In [1]: import numpy as np

In [2]: np.set_printoptions(precision=1, suppress=True, linewidth=120)

In [3]: m1 = 0.5 ** np.abs(np.subtract.outer(np.arange(13), np.arange(13)))

In [4]: m1.round(1) + 0
Out[4]: 
array([[1. , 0.5, 0.2, 0.1, 0.1, 0. , 0. , 0. , 0. , 0. , 0. , 0. , 0. ],
       [0.5, 1. , 0.5, 0.2, 0.1, 0.1, 0. , 0. , 0. , 0. , 0. , 0. , 0. ],
       [0.2, 0.5, 1. , 0.5, 0.2, 0.1, 0.1, 0. , 0. , 0. , 0. , 0. , 0. ],
       [0.1, 0.2, 0.5, 1. , 0.5, 0.2, 0.1, 0.1, 0. , 0. , 0. , 0. , 0. ],
       [0.1, 0.1, 0.2, 0.5, 1. , 0.5, 0.2, 0.1, 0.1, 0. , 0. , 0. , 0. ],
       [0. , 0.1, 0.1, 0.2, 0.5, 1. , 0.5, 0.2, 0.1, 0.1, 0. , 0. , 0. ],
       [0. , 0. , 0.1, 0.1, 0.2, 0.5, 1. , 0.5, 0.2, 0.1, 0.1, 0. , 0. ],
       [0. , 0. , 0. , 0.1, 0.1, 0.2, 0.5, 1. , 0.5, 0.2, 0.1, 0.1, 0. ],
       [0. , 0. , 0. , 0. , 0.1, 0.1, 0.2, 0.5, 1. , 0.5, 0.2, 0.1, 0.1],
       [0. , 0. , 0. , 0. , 0. , 0.1, 0.1, 0.2, 0.5, 1. , 0.5, 0.2, 0.1],
       [0. , 0. , 0. , 0. , 0. , 0. , 0.1, 0.1, 0.2, 0.5, 1. , 0.5, 0.2],
       [0. , 0. , 0. , 0. , 0. , 0. , 0. , 0.1, 0.1, 0.2, 0.5, 1. , 0.5],
       [0. , 0. , 0. , 0. , 0. , 0. , 0. , 0. , 0.1, 0.1, 0.2, 0.5, 1. ]])

In [5]: ang = np.radians(30)

In [6]: R = np.eye(13)

In [7]: R[11, 11] = R[8, 8] = np.cos(ang)

In [8]: R[11, 8], R[8, 11] = -np.sin(ang), np.sin(ang)

In [9]: A2 = m1 @ R.T

In [10]: np.allclose(m1 @ m1.T, A2 @ A2.T)
Out[10]: True

In [11]: evals, vecs = np.linalg.eigh(m1)

In [12]: x = np.array([0, 0, 0, 2, 3, 0, 1, 3, 2, 2, 3, 2, 3])

In [13]: np.linalg.eigvalsh(m1[1:, 1:])
Out[13]: array([0.3, 0.4, 0.4, 0.4, 0.5, 0.6, 0.7, 0.9, 1.2, 1.6, 2.2, 2.8])

In [14]: round(x @ m1 @ x / (x @ x), 1), round(evals[0], 1), round(evals[-1], 1)
Out[14]: (np.float64(2.2), np.float64(0.3), np.float64(2.8))

In [15]: (np.sign(vecs[:, -1].round(6)) == np.sign(vecs[0, -1].round(6))).astype(int)
Out[15]: array([1, 1, 1, 1, 1, 1, 1, 1, 1, 1, 1, 1, 1])

In [16]: np.round(np.abs(m1).sum(axis=1).max(), 1), round(np.abs(evals).max(), 1)
Out[16]: (np.float64(3.0), np.float64(2.8))

In [17]: data = np.load("sample10.npy")

In [18]: data
Out[18]: 
array([[ 0, -4,  3, -3,  1,  4, -4],
       [ 0,  0, -5,  2, -5,  3,  0],
       [ 0,  0,  0,  2,  3,  1, -2],
       [ 0,  0,  0,  0,  3,  1, -2],
       [ 0,  0,  0,  0,  0, -4, -5],
       [ 0,  0,  0,  0,  0,  0,  2],
       [ 0,  0,  0,  0,  0,  0,  0]])

In [19]: rng = np.random.default_rng(3992)

In [20]: idx = rng.permutation(7)

In [21]: idx
Out[21]: array([0, 3, 5, 6, 4, 1, 2])

In [22]: A2 = data[idx][:, idx]

In [23]: np.trace(A2)
Out[23]: np.int64(0)

In [24]: A2
Out[24]: 
array([[ 0, -3,  4, -4,  1, -4,  3],
       [ 0,  0,  1, -2,  3,  0,  0],
       [ 0,  0,  0,  2,  0,  0,  0],
       [ 0,  0,  0,  0,  0,  0,  0],
       [ 0,  0, -4, -5,  0,  0,  0],
       [ 0,  2,  3,  0, -5,  0, -5],
       [ 0,  2,  1, -2,  3,  0,  0]])

In [25]: np.allclose(A2, data)
Out[25]: False

In [26]: np.unique(A2.round(6), axis=0).shape
Out[26]: (7, 7)

In [27]: arr = np.load("run5.npy")

In [28]: arr
Out[28]: 
array([[150, 106,  87, 185,  92, 126, 149,  57, 106,  36,  53, 112, 101, 106],
       [106, 143,  38, 138, 124, 110, 126,  27, 129,  52,  79, 104,  68,  91],
       [ 87,  38,  75, 111,  43,  72,  99,  49,  61,   1,  41,  47,  68,  86],
       [185, 138, 111, 235, 135, 168, 193,  75, 157,  43,  77, 151, 138, 146],
       [ 92, 124,  43, 135, 149, 124, 120,  36, 165,  38,  77, 127,  97, 104],
       [126, 110,  72, 168, 124, 132, 138,  52, 142,  34,  62, 128, 110, 110],
       [149, 126,  99, 193, 120, 138, 178,  66, 142,  31,  95, 106, 108, 146],
       [ 57,  27,  49,  75,  36,  52,  66,  33,  49,   1,  28,  38,  50,  59],
       [106, 129,  61, 157, 165, 142, 142,  49, 188,  34,  90, 139, 117, 129],
       [ 36,  52,   1,  43,  38,  34,  31,   1,  34,  26,  13,  42,  17,  12],
       [ 53,  79,  41,  77,  77,  62,  95,  28,  90,  13,  82,  33,  40,  91],
       [112, 104,  47, 151, 127, 128, 106,  38, 139,  42,  33, 149, 109,  76],
       [101,  68,  68, 138,  97, 110, 108,  50, 117,  17,  40, 109, 103,  92],
       [106,  91,  86, 146, 104, 110, 146,  59, 129,  12,  91,  76,  92, 135]])

In [29]: np.argsort(-np.linalg.norm(arr, axis=0).round(6), kind="stable")[:3]
Out[29]: array([3, 6, 8])

In [30]: [round(float(x), 1) for x in np.linalg.svd(arr, compute_uv=False)[:3]]
Out[30]: [1406.8, 165.7, 123.9]

In [31]: np.round(np.linalg.norm(arr, 2) / np.linalg.norm(arr), 1)
Out[31]: np.float64(1.0)

In [32]: np.linalg.cond(arr) > 100
Out[32]: np.True_
